% python3 -q
>>> import numpy as np
>>> from numpy import linalg as LA
>>> np.set_printoptions(precision=2, suppress=True, linewidth=120)
>>> def rd(a):
...     return np.round(a, 2) + 0
... 
>>> mat = np.load("a.npy")
>>> print(mat)
[[ 5  6  7  8  9]
 [10 11 12 13 14]
 [15 16 17 18 19]
 [20 21 22 23 24]]
>>> # rows and columns are dependent
>>> t3 = np.stack([mat, -3 * mat, mat[::-1]])
>>> print(np.einsum("bij,cij->bc", t3, t3))
[[  4870 -14610   3620]
 [-14610  43830 -10860]
 [  3620 -10860   4870]]
>>> print(LA.matrix_rank(t3))
[2 2 2]
>>> print((t3 @ mat.T).shape)
(3, 4, 4)
>>> print(rd(LA.norm(t3, axis=(1, 2))))
[ 69.79 209.36  69.79]
>>> print(LA.matrix_rank(t3.reshape(3, -1)))
2
>>> print(t3.shape)
(3, 4, 5)
>>> U, sigma, vt = LA.svd(mat)
>>> evecs = vt[:(sigma > 1e-8).sum()]
>>> rng = np.random.default_rng(543999)
>>> vec = mat[3] + 5 * mat[2] + rng.integers(2) * np.eye(5)[1]
>>> print(vec)
[ 95. 102. 107. 113. 119.]
>>> print(rd(evecs.T @ evecs))
[[ 0.6  0.4  0.2  0.  -0.2]
 [ 0.4  0.3  0.2  0.1  0. ]
 [ 0.2  0.2  0.2  0.2  0.2]
 [ 0.   0.1  0.2  0.3  0.4]
 [-0.2  0.   0.2  0.4  0.6]]
>>> print(LA.matrix_rank(np.vstack([mat, vec])))
3
>>> print(rd(LA.norm(vec - evecs.T @ evecs @ vec)))
0.84
>>> print(np.allclose(evecs.T @ evecs @ vec, vec))
False
>>> m1 = np.loadtxt("case8.csv", delimiter=",")
>>> print(m1)
[[-1.  1.  2. -1.  0.]
 [-2.  4.  7. -4. -2.]
 [-1.  3.  5. -3. -2.]]
>>> # null space of dimension 3
>>> print(np.argsort(-LA.norm(m1, axis=0).round(6), kind="stable")[:3])
[2 1 3]
>>> print(LA.cond(m1) > 100)
True
>>> print([round(float(x), 2) for x in LA.svd(m1, compute_uv=False)[:3]])
[11.96, 0.99, 0.0]
>>> f = np.array([0, 1])
>>> print(np.correlate(m1[2], m1[1], "full"))
[  2.  -2. -29.   3.  65.   1. -36.  -2.   4.]
>>> print(np.cross(m1[2, :3], m1[1, :3]))
[ 1. -3.  2.]
>>> E = np.load("x.npy")
>>> print(E)
[[  1.2  -0.1   0.    5.   -0.5]
 [  2.1   0.9   0.   -5.    0.7]
 [  1.5   0.3  -0.2   2.    0.5]
 [  1.   -1.6  -1.4 -11.   -0.7]
 [  1.   -1.1  -0.8  11.   -1. ]
 [ -1.1   0.1  -0.4  -2.   -0.1]]
>>> U, sigma, vt = LA.svd(m1)
>>> evecs = vt[:(sigma > 1e-8).sum()]
>>> vec = m1[0] + 3 * m1[1] + rng.integers(2) * np.eye(5)[4]
>>> print(vec)
[ -7.  13.  23. -13.  -6.]
>>> print(LA.matrix_rank(np.vstack([m1, vec])))
2
>>> print(np.allclose(evecs.T @ evecs @ vec, vec))
True
>>> vec = np.array([-3, -1, 3, 3, 3])
>>> target = E @ vec
>>> beta, lr = np.zeros(5), 1 / LA.norm(E, 2) ** 2
>>> for i in range(3):
...     beta -= lr * E.T @ (E @ beta - target)
...     if i % 1 == 0: print(i, round(LA.norm(E @ beta - target), 2))
... 
0 12.92
1 12.41
2 11.92
>>> print(rd(beta))
[-0.37  0.16  0.23  2.97  0.01]
>>> hat = E @ LA.solve(E.T @ E, E.T)
>>> print(LA.matrix_rank(np.eye(6) - hat))
1
>>> print(rd(np.diag(hat)))
[0.71 0.79 0.71 0.99 0.83 0.97]
>>> print(rd(LA.eigvalsh(hat)))
[0. 1. 1. 1. 1. 1.]
>>> print(rd(hat))
[[ 0.71  0.24 -0.29 -0.06  0.22 -0.1 ]
 [ 0.24  0.79  0.24  0.05 -0.19  0.08]
 [-0.29  0.24  0.71 -0.06  0.22 -0.1 ]
 [-0.06  0.05 -0.06  0.99  0.04 -0.02]
 [ 0.22 -0.19  0.22  0.04  0.83  0.07]
 [-0.1   0.08 -0.1  -0.02  0.07  0.97]]
>>> print(rd(np.trace(hat)))
5.0
>>> z = rng.permutation(6)
>>> print(z)
[4 1 5 2 3 0]
>>> out = hat[z][:, z]
>>> print(rd(np.trace(out)))
5.0
>>> print(rd(out))
[[ 0.83 -0.19  0.07  0.22  0.04  0.22]
 [-0.19  0.79  0.08  0.24  0.05  0.24]
 [ 0.07  0.08  0.97 -0.1  -0.02 -0.1 ]
 [ 0.22  0.24 -0.1   0.71 -0.06 -0.29]
 [ 0.04  0.05 -0.02 -0.06  0.99 -0.06]
 [ 0.22  0.24 -0.1  -0.29 -0.06  0.71]]
>>> print(rd(np.diag(out)))
[0.83 0.79 0.97 0.71 0.99 0.71]
>>> print(rd(LA.det(out)), rd(LA.det(hat[z])))
0.0 0.0
>>> print(np.allclose(out, hat))
False
>>> A = np.loadtxt("run2.csv", delimiter=",")
>>> print(A)
[[ 0. -3.]
 [ 2.  0.]]
>>> out = A / LA.norm(A, axis=1, keepdims=True)
>>> cov = out @ out.T
>>> print(cov[1])
[0. 1.]
>>> print(np.degrees(np.arccos(np.clip(cov[1, 0], -1, 1))))
90.0
>>> print((np.abs(cov) > 0.9).astype(int))
[[1 0]
 [0 1]]
>>> def softmax(z):
...     e = np.exp(z - z.max(axis=-1, keepdims=True))
...     return e / e.sum(axis=-1, keepdims=True)
... 
>>> print(rd(softmax(A).sum(axis=1)))
[1. 1.]
>>> print(rd(softmax(10 * A[0])))
[1. 0.]
>>> print(rd(softmax(A[0] + -1)))
[0.95 0.05]
>>> print(rd(softmax(A[0])))
[0.95 0.05]
>>> att = A @ A.T / np.sqrt(2)
>>> print(rd(softmax(att + np.triu(np.full(att.shape, -np.inf), 1))))
[[1.   0.  ]
 [0.06 0.94]]
>>> print(rd(softmax(att)))
[[1.   0.  ]
 [0.06 0.94]]
>>> M = np.load("m.npy")
>>> print(rd(M))
[[  0.22   1.78 -13.88  14.28]
 [ 12.5   -6.03  10.48  -9.88]
 [-14.19   6.48  -9.22   8.47]
 [  5.66  -0.33 -13.18  13.94]
 [ -8.14   4.7  -12.6   12.37]
 [  8.49  -1.5  -12.28  13.22]
 [  5.44  -0.24 -13.23  13.98]
 [ 15.89  -6.89   7.52  -6.6 ]
 [-12.56   6.04 -10.44   9.84]
 [  6.14  -4.04  13.19 -13.12]
 [ -4.66  -0.07  13.4  -14.1 ]
 [ -9.8    2.06  11.72 -12.74]
 [ 12.77  -3.39 -10.01  11.19]
 [  5.97  -3.98  13.23 -13.17]
 [ -1.41   2.38 -13.86  14.15]
 [-18.61   6.72   1.26  -2.62]
 [  1.03   1.47 -13.86  14.31]
 [-11.53   5.75 -11.07  10.56]
 [  0.75   1.58 -13.87  14.3 ]
 [-13.2    6.22 -10.     9.34]
 [ -4.33   3.42 -13.56  13.63]
 [ -6.8    0.79  12.86 -13.7 ]
 [ -5.99   0.47  13.09 -13.88]
 [-14.82   4.37   8.31  -9.59]
 [-16.88   7.08  -6.19   5.17]
 [  4.51  -3.48  13.53 -13.58]
 [-17.84   7.19  -4.41   3.26]
 [-18.54   6.63   1.73  -3.09]
 [  9.58  -1.96 -11.82  12.83]
 [  7.4   -1.04 -12.67  13.55]
 [-18.71   6.99  -0.51  -0.8 ]]
>>> z = M[:, 2] > np.median(M[:, 2])
>>> f = M[z].mean(axis=0) - M[~z].mean(axis=0)
>>> print(rd((((M - M.mean(axis=0)) @ f > 0) == z).mean()))
0.97
>>> C = M[[16, 9]].astype(float)
>>> for _ in range(7):
...     z = LA.norm(M[:, None] - C, axis=-1).argmin(axis=1)
...     C = np.array([M[z == j].mean(axis=0) for j in range(2)])
... 
>>> print(z)
[0 1 0 0 0 0 0 1 0 1 1 1 0 1 0 0 0 0 0 0 0 1 1 1 0 1 0 1 0 0 0]
>>> print(rd(C[1] - C[0]))
[  2.89  -3.89  21.09 -21.47]
>>> print(rd(C))
[[ -4.3    2.97 -10.27  10.25]
 [ -1.42  -0.92  10.82 -11.22]]
>>> print(np.bincount(z))
[20 11]
>>> feats = np.array([[1.0, 0.9, 0.81, 0.73, 0.66, 0.59],
...     [0.9, 1.0, 0.9, 0.81, 0.73, 0.66],
...     [0.81, 0.9, 1.0, 0.9, 0.81, 0.73],
...     [0.73, 0.81, 0.9, 1.0, 0.9, 0.81],
...     [0.66, 0.73, 0.81, 0.9, 1.0, 0.9],
...     [0.59, 0.66, 0.73, 0.81, 0.9, 1.0]])
>>> # symmetric
>>> cen = M - M.mean(axis=1)
Traceback (most recent call last):
  File "<python-input-87>", line 1, in <module>
    cen = M - M.mean(axis=1)
          ~~^~~~~~~~~~~~~~~~
ValueError: operands could not be broadcast together with shapes (31,4) (31,) 
>>> cen = M - M.mean(axis=0)
>>> U, sigma, vt = LA.svd(cen, full_matrices=False)
>>> print(rd(cen.mean(axis=0)))
[0. 0. 0. 0.]
>>> print(np.abs(U[:, 0]).argmax())
10
>>> print(rd(vt[0] * np.sign(vt[0, np.abs(vt[0]).argmax()])))
[ 0.04  0.08 -0.69  0.72]
>>> print((np.sign(U[:, 0]) == np.sign(U[0, 0])).astype(int))
[1 0 1 1 1 1 1 0 1 0 0 0 1 0 1 0 1 1 1 1 1 0 0 0 1 0 1 0 1 1 0]
>>> print(rd(sigma ** 2 / (sigma ** 2).sum()))
[0.66 0.34 0.   0.  ]
>>> print(rd(sigma))
[87.31 62.54  0.    0.  ]
>>> Lm = LA.cholesky(feats)
>>> print(rd(Lm @ Lm.T))
[[1.   0.9  0.81 0.73 0.66 0.59]
 [0.9  1.   0.9  0.81 0.73 0.66]
 [0.81 0.9  1.   0.9  0.81 0.73]
 [0.73 0.81 0.9  1.   0.9  0.81]
 [0.66 0.73 0.81 0.9  1.   0.9 ]
 [0.59 0.66 0.73 0.81 0.9  1.  ]]
>>> arr = np.load("arr.npy")
>>> print(arr)
[[  3  -3   0   0]
 [  0  -5   0   0]
 [-15  15 -12  12]
 [  0  25   0  20]]
>>> evals, evecs = LA.eig(arr)
>>> print(rd(np.sort(LA.eigvals(arr @ arr))))
[  9.  25. 144. 400.]
>>> W0 = np.load("sample1.npy")
>>> print(W0)
[[0 0 0 0 0 1]
 [0 0 0 1 0 0]
 [0 0 0 0 1 0]
 [0 0 1 0 0 0]
 [1 0 0 0 0 0]
 [0 1 0 0 0 0]]
>>> # columns are unit length and at right angles
>>> print(rd(LA.svd(W0, compute_uv=False)))
[1. 1. 1. 1. 1. 1.]
>>> z = rng.permutation(6)
>>> print(z)
[4 1 2 3 0 5]
>>> out = W0[z][:, z]
>>> print(np.allclose(out, W0))
False
>>> print(out)
[[0 0 0 0 1 0]
 [0 0 0 1 0 0]
 [1 0 0 0 0 0]
 [0 0 1 0 0 0]
 [0 0 0 0 0 1]
 [0 1 0 0 0 0]]
